$ python3 -q
>>> import numpy as np
>>> np.set_printoptions(precision=3, suppress=True, linewidth=120)
>>> def rd(a):
...     return np.round(a, 3) + 0
... 
>>> E = np.load("a.npy")
>>> E
array([[ 9., -2., -4., -4.,  2.],
       [-2.,  6.,  2.,  2., -1.],
       [-4.,  2.,  9.,  4., -2.],
       [-4.,  2.,  4.,  9., -2.],
       [ 2., -1., -2., -2.,  6.]])
>>> Lm = np.linalg.cholesky(E)
>>> rd(np.prod(np.diag(Lm)) ** 2), rd(np.linalg.det(E))
(np.float64(11875.0), np.float64(11875.0))
>>> print(rd(E / np.sqrt(np.outer(np.diag(E), np.diag(E)))))
[[ 1.    -0.272 -0.444 -0.444  0.272]
 [-0.272  1.     0.272  0.272 -0.167]
 [-0.444  0.272  1.     0.444 -0.272]
 [-0.444  0.272  0.444  1.    -0.272]
 [ 0.272 -0.167 -0.272 -0.272  1.   ]]
>>> rd(Lm)
array([[ 3.   ,  0.   ,  0.   ,  0.   ,  0.   ],
       [-0.667,  2.357,  0.   ,  0.   ,  0.   ],
       [-1.333,  0.471,  2.646,  0.   ,  0.   ],
       [-1.333,  0.471,  0.756,  2.535,  0.   ],
       [ 0.667, -0.236, -0.378, -0.282,  2.297]])
>>> def softmax(z):
...     e = np.exp(z - z.max(axis=-1, keepdims=True))
...     return e / e.sum(axis=-1, keepdims=True)
... 
>>> rd(softmax(E[4] + 3))
array([0.018, 0.001, 0.   , 0.   , 0.98 ])
>>> rd(softmax(E[4]))
array([0.018, 0.001, 0.   , 0.   , 0.98 ])
>>> rd(softmax(E).sum(axis=1))
array([1., 1., 1., 1., 1.])
>>> att = E @ E.T / np.sqrt(5)
>>> print(softmax(att).round(6).argmax(axis=1))
[0 1 2 3 4]
>>> rd(softmax(att))
array([[1.   , 0.   , 0.   , 0.   , 0.   ],
       [0.   , 0.439, 0.281, 0.281, 0.   ],
       [0.   , 0.   , 1.   , 0.   , 0.   ],
       [0.   , 0.   , 0.   , 1.   , 0.   ],
       [0.39 , 0.   , 0.   , 0.   , 0.61 ]])
>>> x = np.ones(5)
>>> for _ in range(6):
...     x = E @ x
...     x /= np.linalg.norm(x)
...     print(round(x @ E @ x, 3))
... 
11.534
17.973
18.924
18.995
19.0
19.0
>>> print(rd(np.linalg.eigvalsh(E)[-1]))
19.0
>>> rd(x)
array([-0.534,  0.268,  0.535,  0.535, -0.267])
>>> A = np.loadtxt("case8.csv", delimiter=",")
>>> A
array([[ 0.2, -0.3, -0.2,  0.3,  1.3,  1.7],
       [ 1.5, -0.7,  0.9, -1.1,  0.2, -0.5],
       [ 0.1,  0.8, -0.5, -0.9,  0.1,  1.3],
       [ 0.1,  0.6, -0.3,  0.1, -0.2,  0. ],
       [ 0.8,  1. ,  0.9,  0.6,  0.8, -1.6],
       [ 0.4, -1.5, -0.6,  1. ,  1.4,  1. ],
       [ 0.5,  9.5,  4. ,  9.5, -3.5,  2. ],
       [ 0.5,  1.4, -0.8,  0.3,  1.3,  0.9],
       [ 0.2,  0.2,  0.7,  1.1,  0.9, -0.1],
       [-0.3, -1.3,  1. ,  0. ,  1.3,  1.2],
       [ 0.4, -0.3,  0.1,  0. ,  0.9, -1.1],
       [ 2.3, -2.3,  0.4, -0.2,  0.5,  0.7],
       [ 0.4,  0.2,  0.2,  0.8,  1.2, -1. ],
       [-0.1, -0.6, -2.3,  1.1,  0. , -0.2],
       [-0.2, -1.7, -0.4, -2.2,  0.3, -0.2],
       [-0.2, -0.4,  0.4,  0.3,  0.9,  1.8]])
>>> Xs = A - A.mean(axis=0)
>>> V = np.linalg.svd(Xs)[2][:1]
>>> B = Xs - Xs @ V.T @ V
>>> print(rd(B.std(axis=0)))
[0.648 0.562 0.829 0.613 0.603 1.005]
>>> print(rd(np.cov(Xs @ V.T, rowvar=False)))
14.784
>>> np.linalg.norm(B, axis=1).round(6).argmax()
np.int64(13)
>>> dist = np.linalg.norm(A[:, None] - A[None], axis=-1)
>>> print((dist + 1e9 * np.eye(16)).round(6).argmin(axis=1))
[15 10  3  2 12  0  8  2 12 15 12  1 10  3  1  0]
>>> dist.shape
(16, 16)
>>> print(np.flatnonzero(dist[15] < dist.mean() / 2))
[ 0  5  9 15]
>>> rd(dist[:5, :5])
array([[0.   , 3.327, 2.086, 2.452, 3.807],
       [3.327, 0.   , 3.076, 2.634, 2.8  ],
       [2.086, 3.076, 0.   , 1.691, 3.693],
       [2.452, 2.634, 1.691, 0.   , 2.429],
       [3.807, 2.8  , 3.693, 2.429, 0.   ]])
